% ipython --no-banner

In [1]: import numpy as np

In [2]: np.set_printoptions(precision=3, suppress=True, linewidth=100)

In [3]: data = np.loadtxt("m.csv", delimiter=",")

In [4]: data
Out[4]: 
array([[-0.407,  8.624,  5.528, 11.379,  9.528,  9.834],
       [ 0.671,  9.112,  7.123,  6.991,  7.986,  7.555],
       [ 0.766,  8.064,  6.129,  9.709,  8.957,  8.104],
       [-0.68 , 10.389,  5.932,  9.287,  8.843,  7.044],
       [-0.106,  6.702,  6.458,  8.959, 10.139,  9.449],
       [ 0.4  ,  8.271,  3.771,  7.478,  9.413, 10.113],
       [ 0.563,  8.486,  7.504,  9.342,  7.948,  6.867],
       [-1.072,  8.114,  6.98 ,  8.26 ,  9.793, 10.215],
       [-1.822,  8.609,  5.953,  9.868, 10.888, 10.403],
       [ 1.23 , 10.535,  5.625, 11.522,  8.984, 10.165],
       [ 0.705,  9.237,  6.533,  9.205,  8.754, 11.047],
       [-1.474,  7.513,  5.694,  7.455, 10.552,  7.014],
       [-0.894,  7.992,  5.667, 11.012,  7.677,  9.267],
       [ 0.252,  9.425,  6.256,  6.806,  8.37 ,  7.578],
       [-0.679,  9.112,  6.279,  9.006,  8.788,  8.123],
       [ 1.204,  9.119,  6.412,  9.018,  9.447,  8.695],
       [ 1.131,  7.667,  6.129,  6.15 , 11.818,  8.195],
       [-0.419,  9.734,  7.067,  7.994,  9.688,  9.455],
       [-0.155, 10.995,  4.417,  8.205,  7.766,  8.66 ],
       [ 0.743,  8.669,  4.595,  8.739,  8.338,  6.823],
       [ 0.237,  9.857,  3.944,  8.076,  7.616,  8.778],
       [ 2.066,  9.318,  5.654,  8.966, 10.727,  9.313],
       [ 1.791,  9.069,  3.707,  8.559,  8.693,  9.05 ]])

In [5]: gram = np.cov(data, rowvar=False)

In [6]: gram.shape
Out[6]: (6, 6)

In [7]: np.median(data, axis=0)
Out[7]: array([0.252, 9.069, 5.953, 8.959, 8.957, 8.778])

In [8]: np.argwhere(np.triu(np.abs(np.corrcoef(data.T)) > 0.8, 1))
Out[8]: array([], shape=(0, 2), dtype=int64)

In [9]: np.linalg.eigvalsh(gram)[::-1]
Out[9]: array([2.377, 1.982, 1.378, 0.867, 0.786, 0.498])

In [10]: round(np.corrcoef(data[:, 3], data[:, 2])[0, 1], 3)
Out[10]: np.float64(0.01)

In [11]: np.round(np.linalg.norm(data, 2) / np.linalg.norm(data), 3)
Out[11]: np.float64(0.991)

In [12]: np.argsort(-np.linalg.norm(data, axis=0).round(6), kind="stable")[:3]
Out[12]: array([4, 1, 3])

In [13]: [round(float(x), 3) for x in np.linalg.svd(data, compute_uv=False)[:3]]
Out[13]: [90.007, 6.774, 5.712]

In [14]: A = np.load("out1.npy")

In [15]: A
Out[15]: 
array([[  6,  24,   6,  24],
       [-18,  24, -18,  24],
       [ -7, -28,  -7, -28],
       [ 21, -28,  21, -28]])

In [16]: t = np.radians(45)

In [17]: R = np.eye(4)

In [18]: R[2, 2] = R[1, 1] = np.cos(t)

In [19]: R[2, 1], R[1, 2] = -np.sin(t), np.sin(t)

In [20]: R
Out[20]: 
array([[ 1.   ,  0.   ,  0.   ,  0.   ],
       [ 0.   ,  0.707,  0.707,  0.   ],
       [ 0.   , -0.707,  0.707,  0.   ],
       [ 0.   ,  0.   ,  0.   ,  1.   ]])

In [21]: Y = A @ R.T

In [22]: np.allclose(A @ A.T, Y @ Y.T)
Out[22]: True

In [23]: np.round(np.linalg.det(R), 3), round(float(np.trace(R)), 3)
Out[23]: (np.float64(1.0), 3.414)

In [24]: Y
Out[24]: 
array([[  6.   ,  21.213, -12.728,  24.   ],
       [-18.   ,   4.243, -29.698,  24.   ],
       [ -7.   , -24.749,  14.849, -28.   ],
       [ 21.   ,  -4.95 ,  34.648, -28.   ]])

In [25]: r = np.linalg.matrix_rank(Y)

In [26]: r
Out[26]: np.int64(2)

In [27]: N = np.linalg.svd(Y)[2][r:].T

In [28]: [int(np.linalg.matrix_rank(Y[:, :j + 1])) for j in range(4)]
Out[28]: [1, 2, 2, 2]

In [29]: np.round(Y @ N, 3) + 0
Out[29]: 
array([[0., 0.],
       [0., 0.],
       [0., 0.],
       [0., 0.]])

In [30]: np.allclose(Y @ N, 0)
Out[30]: True

In [31]: np.linalg.matrix_rank(Y.T @ Y), np.linalg.matrix_rank(Y @ Y.T)
Out[31]: (np.int64(2), np.int64(2))

In [32]: M = np.load("a.npy")

In [33]: M
Out[33]: 
array([[ 2.1, -2.7,  0.3,  0.1, -0.6, -0.8, -1. ,  0.4,  2. , -1. , -1.6, -0.4],
       [ 1.1,  0.7,  0.6,  0.3, -0.2, -0.9,  0. ,  1.7, -1.4, -2. , -1.1,  1.3],
       [-0.5,  0.7, -0.2,  0.6, -1. , -0.1, -0.6,  1. ,  0.5, -3.5,  1.1, -1.6],
       [-0.6,  0. , -0.4, -1. ,  0.4, -0.3, -0.4,  1. , -0.6,  3. ,  0.2, -0.5],
       [ 1.1,  0.4,  1. ,  1.9, -1.1, -1.8, -0.2, -0.2, -0.9,  0. , -1. ,  1. ],
       [ 0.1, -0.3, -0.4, -0.4, -1. , -1.4,  0.1,  1. , -1.8,  3.5,  0.4,  0.2]])

In [34]: t3 = np.stack([A, -2 * A, A[::-1]])

In [35]: np.einsum("bij,cij->bc", t3, t3)
Out[35]: 
array([[  7140, -14280,  -4368],
       [-14280,  28560,   8736],
       [ -4368,   8736,   7140]])

In [36]: np.linalg.matrix_rank(t3)
Out[36]: array([2, 2, 2])

In [37]: (t3 @ A.T).shape
Out[37]: (3, 4, 4)

In [38]: t3.sum(axis=0)
Out[38]: 
array([[ 15, -52,  15, -52],
       [ 11, -52,  11, -52],
       [-11,  52, -11,  52],
       [-15,  52, -15,  52]])

In [39]: x = np.array([0, 3, -2, 1, 0, 4, 4, 0, 4, 3, 5, -2])

In [40]: a = np.maximum(M @ x, 0)

In [41]: np.maximum(M @ x, 0) - np.maximum(-M @ x, 0)
Out[41]: array([-18. , -22.1,   0.5,   5.6, -17.5,  -0.8])

In [42]: np.tanh(M @ x)
Out[42]: array([-1.   , -1.   ,  0.462,  1.   , -1.   , -0.664])

In [43]: np.maximum(M @ (3 * x), 0)
Out[43]: array([ 0. ,  0. ,  1.5, 16.8,  0. ,  0. ])

In [44]: M * (a > 1e-9)[:, None]
Out[44]: 
array([[ 0. , -0. ,  0. ,  0. , -0. , -0. , -0. ,  0. ,  0. , -0. , -0. , -0. ],
       [ 0. ,  0. ,  0. ,  0. , -0. , -0. ,  0. ,  0. , -0. , -0. , -0. ,  0. ],
       [-0.5,  0.7, -0.2,  0.6, -1. , -0.1, -0.6,  1. ,  0.5, -3.5,  1.1, -1.6],
       [-0.6,  0. , -0.4, -1. ,  0.4, -0.3, -0.4,  1. , -0.6,  3. ,  0.2, -0.5],
       [ 0. ,  0. ,  0. ,  0. , -0. , -0. , -0. , -0. , -0. ,  0. , -0. ,  0. ],
       [ 0. , -0. , -0. , -0. , -0. , -0. ,  0. ,  0. , -0. ,  0. ,  0. ,  0. ]])

In [45]: np.linalg.norm(M, axis=0)
Out[45]: array([2.729, 2.919, 1.345, 2.287, 1.942, 2.598, 1.253, 2.468, 3.259, 6.205, 2.486, 2.387])

In [46]: round(np.linalg.norm(M, "nuc"), 3)
Out[46]: np.float64(22.108)

In [47]: np.linalg.norm(M, axis=1).argmax()
Out[47]: np.int64(0)

In [48]: np.round(np.linalg.norm(M) ** 2 / np.linalg.norm(M, 2) ** 2, 3)
Out[48]: np.float64(2.298)

In [49]: Ac = (data - data.mean(axis=0)) / data.std(axis=0)

In [50]: np.argwhere(np.abs(Ac) > 2)
Out[50]: 
array([[ 4,  1],
       [ 8,  0],
       [ 9,  3],
       [16,  4],
       [18,  1]])

In [51]: c = np.linalg.lstsq(np.delete(Ac, 1, axis=1), Ac[:, 1])[0]

In [52]: c
Out[52]: array([ 0.143, -0.089,  0.005, -0.455,  0.119])

In [53]: np.abs(c).argmax()
Out[53]: np.int64(3)

In [54]: np.round(1 - np.var(Ac[:, 1] - np.delete(Ac, 1, axis=1) @ c), 3)
Out[54]: np.float64(0.253)
